>>> import numpy as np
>>> from numpy import linalg as LA
>>> np.set_printoptions(precision=2, suppress=True, linewidth=200)
>>> rnd = lambda a: np.round(a, 2) + 0
>>> data = np.load("block10.npy")
>>> data
array([[ 0.05, -2.6 , -1.49, -1.86, -3.99, -1.23],
       [ 0.77,  0.95, -6.88,  5.79, -2.36, -3.25],
       [-0.32,  5.13, -0.96, -2.68,  1.47, -2.83]])
>>> rnd(LA.norm(data, 2))
np.float64(10.0)
>>> print(rnd(LA.norm(data[2] - data[1])))
11.84
>>> rnd(LA.norm(data, "nuc"))
np.float64(21.9)
>>> print(rnd(LA.norm(data[2], 1)), rnd(LA.norm(data[2], np.inf)))
13.39 5.13
>>> rnd(LA.norm(data, 1)), rnd(LA.norm(data, np.inf))
(np.float64(10.33), np.float64(20.0))
>>> other = data / LA.norm(data, axis=1, keepdims=True)
>>> G = other @ other.T
>>> print(rnd(G))
[[ 1.    0.19 -0.26]
 [ 0.19  1.    0.02]
 [-0.26  0.02  1.  ]]
>>> rnd(G[0])
array([ 1.  ,  0.19, -0.26])
>>> (G - 2 * np.eye(3)).round(6).argmax(axis=1)
array([1, 0, 1])
>>> other = data / np.sqrt((data ** 2).mean(axis=1, keepdims=True))
>>> rnd(LA.norm(other, axis=1))
array([2.45, 2.45, 2.45])
>>> LA.matrix_rank(other) == LA.matrix_rank(data)
np.True_
>>> u = np.array([-5, -3, -4])
>>> rnd(np.convolve(data[1], u))
array([ -3.85,  -7.06,  28.47, -12.11,  21.95,   0.17,  19.19,  13.  ])
>>> rnd(np.polyval(u, data[1]))
array([  -9.27,  -11.36, -220.03, -188.99,  -24.77,  -47.06])
>>> rnd(np.correlate(data[1], data[2], "full"))
array([ -2.18,  -1.56,  18.8 , -29.78,  36.67,   1.44, -39.61,  42.88, -10.84, -15.92,   1.04])
>>> m1 = np.load("a.npy")
>>> m1
array([[-2.98,  2.  , -1.  ,  1.  , -3.  ,  1.  ,  2.  ],
       [ 1.  ,  2.02, -3.  ,  3.  , -2.  , -2.  , -3.  ],
       [ 1.  ,  0.  ,  1.02, -1.  ,  3.  ,  1.  , -2.  ],
       [-3.  , -3.  , -1.  ,  0.02,  2.  ,  1.  , -1.  ],
       [ 3.  ,  3.  ,  0.  , -2.  ,  1.02,  2.  ,  0.  ],
       [ 2.  ,  2.  ,  2.  , -2.  , -1.  , -2.98,  1.  ],
       [-3.  ,  2.  , -1.  ,  1.  , -3.  ,  1.  ,  2.02]])
>>> print(rnd(LA.norm(m1[4] - m1[0])))
8.24
>>> rnd(LA.norm(m1, 1)), rnd(LA.norm(m1, np.inf))
(np.float64(15.98), np.float64(16.02))
>>> rnd(LA.norm(m1) ** 2 / LA.norm(m1, 2) ** 2)
np.float64(2.55)
>>> print(rnd(LA.norm(m1, axis=0)))
[6.47 5.84 4.13 4.47 6.09 4.57 4.8 ]
>>> m1[4] @ m1[0]
np.float64(-6.0)
>>> print(LA.norm(m1, axis=1).argmax())
1
>>> rnd(LA.norm(m1, axis=1))
array([5.37, 6.33, 4.13, 5.  , 5.2 , 5.18, 5.39])
>>> Uu, sv, Vh = LA.svd(m1)
>>> rnd(sv)
array([8.72, 7.5 , 6.08, 4.52, 1.77, 1.11, 0.01])
>>> np.argmax(sv[:-1] / (sv[1:] + 1e-6)) + 1
np.int64(6)
>>> other = Uu[:, :6] @ np.diag(sv[:6]) @ Vh[:6]
>>> print(LA.matrix_rank(m1, rtol=0.05))
6
>>> print(rnd(other))
[[-2.98  2.   -1.    1.   -3.    1.    2.  ]
 [ 1.    2.02 -3.    3.   -2.   -2.   -3.  ]
 [ 1.    0.    1.02 -1.    3.    1.   -2.  ]
 [-3.   -3.   -1.    0.02  2.    1.   -1.  ]
 [ 3.    3.    0.   -2.    1.02  2.    0.  ]
 [ 2.    2.    2.   -2.   -1.   -2.98  1.  ]
 [-3.    2.   -1.    1.   -3.    1.    2.02]]
>>> rnd(np.abs(m1 - other).max())
np.float64(0.0)
>>> Uu, sv, Vh = LA.svd(m1, full_matrices=False)
>>> print(rnd(np.cumsum(sv ** 2) / np.sum(sv ** 2)))
[0.39 0.68 0.87 0.98 0.99 1.   1.  ]
>>> rnd(np.abs(Vh[0]))
array([0.51, 0.23, 0.3 , 0.36, 0.63, 0.  , 0.26])
>>> rnd(np.sqrt((sv ** 2).sum())), rnd(LA.norm(m1))
(np.float64(13.93), np.float64(13.93))
>>> rnd(sv / sv[0])
array([1.  , 0.86, 0.7 , 0.52, 0.2 , 0.13, 0.  ])
>>> rnd(sv)
array([8.72, 7.5 , 6.08, 4.52, 1.77, 1.11, 0.01])
>>> np.allclose(Uu * sv @ Vh, m1)
True
>>> np.allclose(m1, m1.T)
False
>>> (m1 + m1.T) / 2
array([[-2.98,  1.5 ,  0.  , -1.  ,  0.  ,  1.5 , -0.5 ],
       [ 1.5 ,  2.02, -1.5 ,  0.  ,  0.5 ,  0.  , -0.5 ],
       [ 0.  , -1.5 ,  1.02, -1.  ,  1.5 ,  1.5 , -1.5 ],
       [-1.  ,  0.  , -1.  ,  0.02,  0.  , -0.5 ,  0.  ],
       [ 0.  ,  0.5 ,  1.5 ,  0.  ,  1.02,  0.5 , -1.5 ],
       [ 1.5 ,  0.  ,  1.5 , -0.5 ,  0.5 , -2.98,  1.  ],
       [-0.5 , -0.5 , -1.5 ,  0.  , -1.5 ,  1.  ,  2.02]])
>>> rnd(np.trace(m1))
np.float64(0.14)
>>> print(np.allclose(m1 @ m1.T, m1.T @ m1))
False
>>> rnd(np.sort(np.abs(LA.eigvals(m1))))
array([0.02, 1.85, 2.28, 2.28, 3.49, 6.29, 6.29])
>>> rnd(LA.det(m1))
np.float64(26.69)
>>> blk = np.stack([data, 5 * data, data[::-1]])
>>> rnd(np.einsum("bij,cij->bc", blk, blk))
array([[ 173.05,  865.27,   79.84],
       [ 865.27, 4326.36,  399.2 ],
       [  79.84,  399.2 ,  173.05]])
>>> rnd(LA.norm(blk, axis=(1, 2)))
array([13.16, 65.78, 13.16])
>>> print(LA.matrix_rank(blk.reshape(3, -1)))
2
>>> W0 = np.loadtxt("mat.csv", delimiter=",")
>>> rnd(W0)
array([[-0.11,  0.2 ,  0.04, -0.48, -0.2 , -0.8 ],
       [-0.33, -0.47,  0.09,  0.23,  0.64, -0.31],
       [-0.5 ,  0.43, -0.68,  0.31,  0.  , -0.03],
       [-0.28, -0.03, -0.13, -0.54,  0.41,  0.12],
       [-0.39, -0.61, -0.23, -0.28, -0.5 ,  0.22],
       [-0.17, -0.24,  0.16,  0.49, -0.34, -0.36],
       [ 0.61, -0.34, -0.66,  0.  ,  0.09, -0.25]])
>>> other = W0 / np.sqrt((W0 ** 2).mean(axis=1, keepdims=True))
>>> rnd(other[5])
array([-0.53, -0.75,  0.52,  1.55, -1.08, -1.15])
>>> rnd(W0 - W0.mean(axis=1, keepdims=True))
array([[ 0.11,  0.43,  0.27, -0.26,  0.03, -0.58],
       [-0.31, -0.45,  0.11,  0.26,  0.67, -0.29],
       [-0.42,  0.51, -0.6 ,  0.39,  0.08,  0.05],
       [-0.2 ,  0.04, -0.05, -0.47,  0.48,  0.19],
       [-0.09, -0.31,  0.07,  0.02, -0.2 ,  0.52],
       [-0.09, -0.16,  0.24,  0.57, -0.27, -0.29],
       [ 0.7 , -0.25, -0.57,  0.09,  0.18, -0.16]])
>>> rnd(LA.norm(other, axis=1))
array([2.45, 2.45, 2.45, 2.45, 2.45, 2.45, 2.45])
>>> LA.matrix_rank(W0 - W0.mean(axis=1, keepdims=True))
np.int64(5)
>>> x = np.array([3, -1, 3, -1, 3, -1])
>>> y = W0 @ x
>>> print(rnd(LA.lstsq(W0, y)[0]))
[ 3. -1.  3. -1.  3. -1.]
>>> try:
...     LA.solve(W0, y)
... except LA.LinAlgError as e:
...     print(repr(e))
... 
LinAlgError('Last 2 dimensions of the array must be square')
>>> rnd(LA.pinv(W0) @ W0)
array([[1., 0., 0., 0., 0., 0.],
       [0., 1., 0., 0., 0., 0.],
       [0., 0., 1., 0., 0., 0.],
       [0., 0., 0., 1., 0., 0.],
       [0., 0., 0., 0., 1., 0.],
       [0., 0., 0., 0., 0., 1.]])
>>> rng = np.random.default_rng(22026)
>>> y = y + 0.1 * rng.normal(size=7)
>>> rnd(y)
array([ 0.33,  1.55, -4.52,  0.49, -2.81, -0.75,  0.7 ])
>>> coef, *_ = LA.lstsq(W0, y)
>>> coef.round()
array([ 3., -1.,  3., -1.,  3., -1.])
>>> rnd(LA.norm(y - W0 @ coef))
np.float64(0.22)
